% ipython --no-banner

In [1]: import numpy as np

In [2]: np.set_printoptions(precision=3, suppress=True, linewidth=120)

In [3]: tidy = lambda a: np.round(a, 3) + 0

In [4]: feats, _ = np.linalg.qr(np.array([[-1.5, 2.5, 0.7, 0.9, -0.5, -1.0],
   ...:     [0.0, 0.5, -1.7, 0.2, -0.3, 1.0],
   ...:     [-1.4, 1.4, -0.9, 1.4, 0.1, 0.5],
   ...:     [0.0, 0.7, -0.8, -1.7, 2.2, -0.5],
   ...:     [0.9, 1.6, 0.4, -1.7, 0.7, 0.9],
   ...:     [-1.4, 1.1, 0.1, -0.6, -1.4, -0.7]]))

In [5]: tidy(feats)
Out[5]: 
array([[-0.568, -0.446,  0.342,  0.273, -0.119, -0.523],
       [ 0.   , -0.178, -0.768,  0.188,  0.464, -0.358],
       [-0.53 , -0.084, -0.368,  0.313, -0.279,  0.634],
       [ 0.   , -0.249, -0.366, -0.618, -0.615, -0.211],
       [ 0.341, -0.837,  0.129, -0.051,  0.19 ,  0.358],
       [-0.53 ,  0.023,  0.084, -0.639,  0.528,  0.157]])

In [6]: th = np.radians(45)

In [7]: r_ = np.eye(6)

In [8]: r_[3, 3] = r_[0, 0] = np.cos(th)

In [9]: r_[3, 0], r_[0, 3] = -np.sin(th), np.sin(th)

In [10]: tidy(r_)
Out[10]: 
array([[ 0.707,  0.   ,  0.   ,  0.707,  0.   ,  0.   ],
       [ 0.   ,  1.   ,  0.   ,  0.   ,  0.   ,  0.   ],
       [ 0.   ,  0.   ,  1.   ,  0.   ,  0.   ,  0.   ],
       [-0.707,  0.   ,  0.   ,  0.707,  0.   ,  0.   ],
       [ 0.   ,  0.   ,  0.   ,  0.   ,  1.   ,  0.   ],
       [ 0.   ,  0.   ,  0.   ,  0.   ,  0.   ,  1.   ]])

In [11]: A2 = feats @ r_.T

In [12]: tidy(A2)
Out[12]: 
array([[-0.208, -0.446,  0.342,  0.595, -0.119, -0.523],
       [ 0.133, -0.178, -0.768,  0.133,  0.464, -0.358],
       [-0.153, -0.084, -0.368,  0.596, -0.279,  0.634],
       [-0.437, -0.249, -0.366, -0.437, -0.615, -0.211],
       [ 0.205, -0.837,  0.129, -0.277,  0.19 ,  0.358],
       [-0.826,  0.023,  0.084, -0.077,  0.528,  0.157]])

In [13]: tidy(np.linalg.det(r_)), tidy(np.trace(r_))
Out[13]: (np.float64(1.0), np.float64(5.414))

In [14]: tidy(np.abs(A2 - feats).max(axis=0))
Out[14]: array([0.437, 0.   , 0.   , 0.562, 0.   , 0.   ])

In [15]: rng = np.random.default_rng(13235)

In [16]: lab = rng.permutation(6)

In [17]: lab
Out[17]: array([0, 3, 5, 4, 2, 1])

In [18]: A2 = feats[lab][:, lab]

In [19]: tidy(A2)
Out[19]: 
array([[-0.568,  0.273, -0.523, -0.119,  0.342, -0.446],
       [ 0.   , -0.618, -0.211, -0.615, -0.366, -0.249],
       [-0.53 , -0.639,  0.157,  0.528,  0.084,  0.023],
       [ 0.341, -0.051,  0.358,  0.19 ,  0.129, -0.837],
       [-0.53 ,  0.313,  0.634, -0.279, -0.368, -0.084],
       [ 0.   ,  0.188, -0.358,  0.464, -0.768, -0.178]])

In [20]: tidy(np.diag(A2))
Out[20]: array([-0.568, -0.618,  0.157,  0.19 , -0.368, -0.178])

In [21]: tidy(np.linalg.det(A2)), tidy(np.linalg.det(feats[lab]))
Out[21]: (np.float64(-1.0), np.float64(-1.0))

In [22]: tidy(np.sort(np.abs(np.linalg.eigvals(A2))))
Out[22]: array([1., 1., 1., 1., 1., 1.])
